$ python3 -q
>>> import numpy as np
>>> import numpy.linalg as la
>>> np.set_printoptions(suppress=True, linewidth=140)
>>> feats = np.loadtxt("arr.csv", delimiter=",")
>>> feats.round(2) + 0
array([[-0.08, -0.41,  0.06, -0.11,  0.55,  0.08, -0.39, -0.19,  0.14, -0.43,  0.27,  0.08,  0.17],
       [ 0.  , -0.4 , -0.29,  0.19,  0.11,  0.4 ,  0.22, -0.17,  0.33,  0.54,  0.12,  0.18, -0.15],
       [ 0.12, -0.15, -0.61, -0.01,  0.07, -0.27,  0.03,  0.19,  0.15, -0.2 ,  0.01, -0.56, -0.31],
       [ 0.2 , -0.17,  0.15, -0.21, -0.41, -0.25,  0.05, -0.16, -0.03, -0.08,  0.63,  0.2 , -0.4 ],
       [ 0.12, -0.13,  0.47,  0.19, -0.08, -0.17, -0.44, -0.25,  0.31,  0.26, -0.26, -0.37, -0.24],
       [ 0.44,  0.12, -0.07, -0.36,  0.21, -0.21,  0.18, -0.22,  0.32, -0.12, -0.44,  0.4 , -0.14],
       [ 0.36, -0.36,  0.3 , -0.49, -0.04,  0.25,  0.18,  0.42, -0.02,  0.12, -0.03, -0.28,  0.22],
       [-0.48,  0.21, -0.14, -0.68, -0.06,  0.  , -0.11, -0.27,  0.16,  0.27,  0.07, -0.19,  0.06],
       [ 0.2 , -0.3 , -0.36, -0.1 , -0.38,  0.16, -0.4 , -0.29, -0.44, -0.02, -0.3 ,  0.08,  0.13],
       [-0.08,  0.17, -0.05, -0.06, -0.31,  0.47, -0.36,  0.4 ,  0.41, -0.28, -0.06,  0.2 , -0.27],
       [-0.32, -0.2 ,  0.16, -0.16,  0.27,  0.09,  0.06,  0.12, -0.44,  0.  , -0.27,  0.08, -0.65],
       [ 0.12,  0.2 ,  0.12,  0.04, -0.04,  0.52,  0.33, -0.5 , -0.04, -0.36,  0.02, -0.37, -0.13],
       [-0.44, -0.45,  0.1 ,  0.06, -0.38, -0.19,  0.36, -0.07,  0.25, -0.32, -0.29,  0.04,  0.16]])
>>> x = np.array([-2, 1, 1, 2, -2, 2, 1, 1, -1, -1, -2, -3, 3])
>>> np.round(la.norm(x), 2), round(float(la.norm(feats @ x)), 2)
(np.float64(6.63), 6.63)
>>> [p for p in range(1, 25) if np.allclose(la.matrix_power(feats, p), np.eye(13))]
[]
>>> np.round(feats.T @ (feats @ x), 2)
array([-2.,  1.,  1.,  2., -2.,  2.,  1.,  1., -1., -1., -2., -3.,  3.])
>>> np.round(la.det(feats), 2)
np.float64(1.0)
>>> np.round(la.norm(feats, axis=0), 2)
array([1., 1., 1., 1., 1., 1., 1., 1., 1., 1., 1., 1., 1.])
>>> np.round(np.sort(np.abs(la.eigvals(feats))), 2)
array([1., 1., 1., 1., 1., 1., 1., 1., 1., 1., 1., 1., 1.])
>>> np.allclose(feats, feats.T)
False
>>> np.allclose(feats @ feats.T, feats.T @ feats)
True
>>> round(np.abs(la.eigvals(feats)).max(), 2)
np.float64(1.0)
>>> X = np.load("layer6.npy")
>>> X
array([[ 10,  10, -15,   5,  10,   0],
       [ 10,  10, -15,   5,  10,   0],
       [  4,   4,  -6,   2,   4,   0],
       [ -4,  -4,   6,  -2,  -4,   0],
       [  8,   8, -12,   4,   8,   0],
       [  8,   8, -12,   4,   8,   0],
       [ -2,  -2,   3,  -1,  -2,   0],
       [ -4,  -4,   6,  -2,  -4,   0]])
>>> # looks like rank 1
>>> U, sig, VT = la.svd(X)
>>> vecs = VT[:(sig > 1e-8).sum()]
>>> rng = np.random.default_rng(869)
>>> x = X[2] + 4 * X[7] + rng.integers(2) * np.eye(6)[0]
>>> x
array([-11., -12.,  18.,  -6., -12.,   0.])
>>> np.round(la.norm(x - vecs.T @ vecs @ x), 2)
np.float64(0.9)
>>> np.round(np.diag(vecs.T @ vecs), 2)
array([0.18, 0.18, 0.41, 0.05, 0.18, 0.  ])
>>> np.allclose(vecs.T @ vecs @ x, x)
False
>>> X.reshape(2, -1)
array([[ 10,  10, -15,   5,  10,   0,  10,  10, -15,   5,  10,   0,   4,   4,  -6,   2,   4,   0,  -4,  -4,   6,  -2,  -4,   0],
       [  8,   8, -12,   4,   8,   0,   8,   8, -12,   4,   8,   0,  -2,  -2,   3,  -1,  -2,   0,  -4,  -4,   6,  -2,  -4,   0]])
>>> X.reshape(-1, 2)
array([[ 10,  10],
       [-15,   5],
       [ 10,   0],
       [ 10,  10],
       [-15,   5],
       [ 10,   0],
       [  4,   4],
       [ -6,   2],
       [  4,   0],
       [ -4,  -4],
       [  6,  -2],
       [ -4,   0],
       [  8,   8],
       [-12,   4],
       [  8,   0],
       [  8,   8],
       [-12,   4],
       [  8,   0],
       [ -2,  -2],
       [  3,  -1],
       [ -2,   0],
       [ -4,  -4],
       [  6,  -2],
       [ -4,   0]])
>>> T = X.reshape(8, 2, -1)
>>> T[:, 0]
array([[ 10,  10, -15],
       [ 10,  10, -15],
       [  4,   4,  -6],
       [ -4,  -4,   6],
       [  8,   8, -12],
       [  8,   8, -12],
       [ -2,  -2,   3],
       [ -4,  -4,   6]])
>>> np.einsum("ihd,ihd->ih", T, T)
array([[425, 125],
       [425, 125],
       [ 68,  20],
       [ 68,  20],
       [272,  80],
       [272,  80],
       [ 17,   5],
       [ 68,  20]])
>>> np.einsum("ihd,jhd->hij", T, T).shape
(2, 8, 8)
>>> np.swapaxes(T, 1, 2)[3]
array([[-4, -2],
       [-4, -4],
       [ 6,  0]])
>>> T.shape
(8, 2, 3)
>>> A = np.load("out5.npy")
>>> A
array([[ 0.79, -2.15,  1.25,  1.91,  2.11,  2.38,  1.46, -2.21, -0.39],
       [ 0.35, -2.09,  1.59,  2.26,  2.13,  2.15,  0.91, -2.15,  0.1 ],
       [ 0.99, -1.8 ,  1.32,  1.79,  2.01,  1.89,  1.24, -1.85, -0.03],
       [ 0.8 , -1.88,  0.98,  2.37,  2.33,  1.86,  0.5 , -1.76, -0.6 ],
       [ 1.02, -1.99,  1.28,  1.6 ,  1.9 ,  1.89,  0.8 , -2.06, -0.32],
       [ 0.61, -2.11,  1.11,  1.82,  2.08,  2.2 ,  0.77, -1.89,  0.01],
       [ 0.94, -1.41,  0.98,  1.9 ,  2.  ,  2.07,  0.84, -2.17, -0.47],
       [ 1.23, -2.39,  1.14,  2.08,  1.61,  1.62,  1.31, -2.01, -0.26],
       [ 1.25, -2.49,  1.21,  2.66,  1.95,  1.66,  0.9 , -1.99, -0.13],
       [ 0.98, -1.74,  0.39,  1.82,  1.94,  1.39,  0.72, -1.79, -0.07],
       [ 0.55, -2.26,  0.91,  1.95,  1.76,  1.81,  0.45, -2.14,  0.26],
       [ 0.76, -1.87,  1.42,  2.26,  2.19,  2.32,  0.99, -2.53,  0.23],
       [ 0.33, -2.2 ,  0.73,  2.08,  2.27,  1.68,  0.55, -1.7 ,  0.  ],
       [-1.16,  1.69,  0.75,  1.94, -0.54,  1.22,  0.43,  1.3 , -1.93],
       [-0.77,  1.51,  1.16,  1.79, -0.72,  1.95, -0.27,  1.24, -2.17],
       [-1.48,  1.99,  1.15,  2.21, -1.04,  1.52, -0.09,  1.28, -1.92],
       [-0.62,  1.98,  0.89,  1.98, -1.07,  0.68,  0.23,  0.98, -2.52],
       [-0.78,  1.93,  1.31,  2.16, -1.3 ,  0.76,  0.11,  0.78, -1.88],
       [-0.86,  2.21,  1.22,  1.65, -0.98,  0.85, -0.09,  0.78, -2.27],
       [-0.89,  2.38,  1.25,  1.95, -0.68,  1.2 , -0.11,  0.96, -1.91],
       [-0.86,  2.34,  1.2 ,  1.67, -0.28,  0.85, -0.7 ,  1.02, -2.12],
       [-0.77,  1.64,  0.84,  1.69, -0.79,  0.98, -0.05,  0.58, -2.49],
       [-0.77,  1.58,  0.57,  2.04, -1.04,  1.38, -0.12,  1.24, -2.15],
       [-1.47,  2.16,  0.85,  1.93, -0.5 ,  0.89, -0.19,  1.09, -1.61],
       [-1.44,  1.86,  0.93,  2.03, -0.71,  0.57,  0.36,  0.46, -1.09],
       [-1.46,  1.96,  0.89,  1.81, -1.19,  0.87, -0.12,  1.26, -1.93],
       [-1.04,  0.99,  0.9 , -1.95, -0.54, -2.06,  0.21,  0.8 , -1.7 ],
       [-1.18,  1.2 ,  1.19, -2.34, -0.95, -1.95, -0.03,  1.11, -1.88],
       [-0.59,  1.2 ,  1.24, -1.83, -1.29, -1.59, -0.17,  0.61, -1.9 ],
       [-1.02,  0.49,  0.9 , -1.89, -0.86, -1.79, -0.23,  0.96, -2.35],
       [-0.53,  0.86,  1.09, -1.91, -1.2 , -1.73,  0.26,  0.59, -2.02],
       [-1.12,  1.16,  1.17, -1.68, -0.48, -1.58,  0.07,  1.19, -1.94],
       [-1.07,  1.21,  1.5 , -2.04, -1.26, -2.11, -0.35,  1.9 , -1.55],
       [-1.42,  0.67,  0.35, -2.54, -0.88, -2.46,  0.08,  1.06, -1.76],
       [-0.86,  1.21,  1.  , -1.63, -0.74, -1.75,  0.15,  0.78, -1.81],
       [-0.91,  1.44,  0.74, -1.66, -0.94, -1.86, -0.2 ,  0.94, -1.81],
       [-1.44,  0.83,  0.85, -1.95, -0.57, -1.95,  0.15,  1.1 , -2.18],
       [-0.96,  1.26,  0.62, -2.23, -1.29, -1.83,  0.01,  1.27, -1.96],
       [-0.96,  0.94,  0.76, -2.03, -1.04, -1.6 ,  0.01,  0.41, -2.38]])
>>> P = A @ la.solve(A.T @ A, A.T)
>>> np.allclose(P @ P, P)
True
>>> np.round(P @ A[:, 6], 2)
array([ 1.46,  0.91,  1.24,  0.5 ,  0.8 ,  0.77,  0.84,  1.31,  0.9 ,  0.72,  0.45,  0.99,  0.55,  0.43, -0.27, -0.09,  0.23,  0.11, -0.09,
       -0.11, -0.7 , -0.05, -0.12, -0.19,  0.36, -0.12,  0.21, -0.03, -0.17, -0.23,  0.26,  0.07, -0.35,  0.08,  0.15, -0.2 ,  0.15,  0.01,
        0.01])
>>> np.round(la.eigvalsh(P), 2) + 0
array([0., 0., 0., 0., 0., 0., 0., 0., 0., 0., 0., 0., 0., 0., 0., 0., 0., 0., 0., 0., 0., 0., 0., 0., 0., 0., 0., 0., 0., 0., 1., 1., 1.,
       1., 1., 1., 1., 1., 1.])
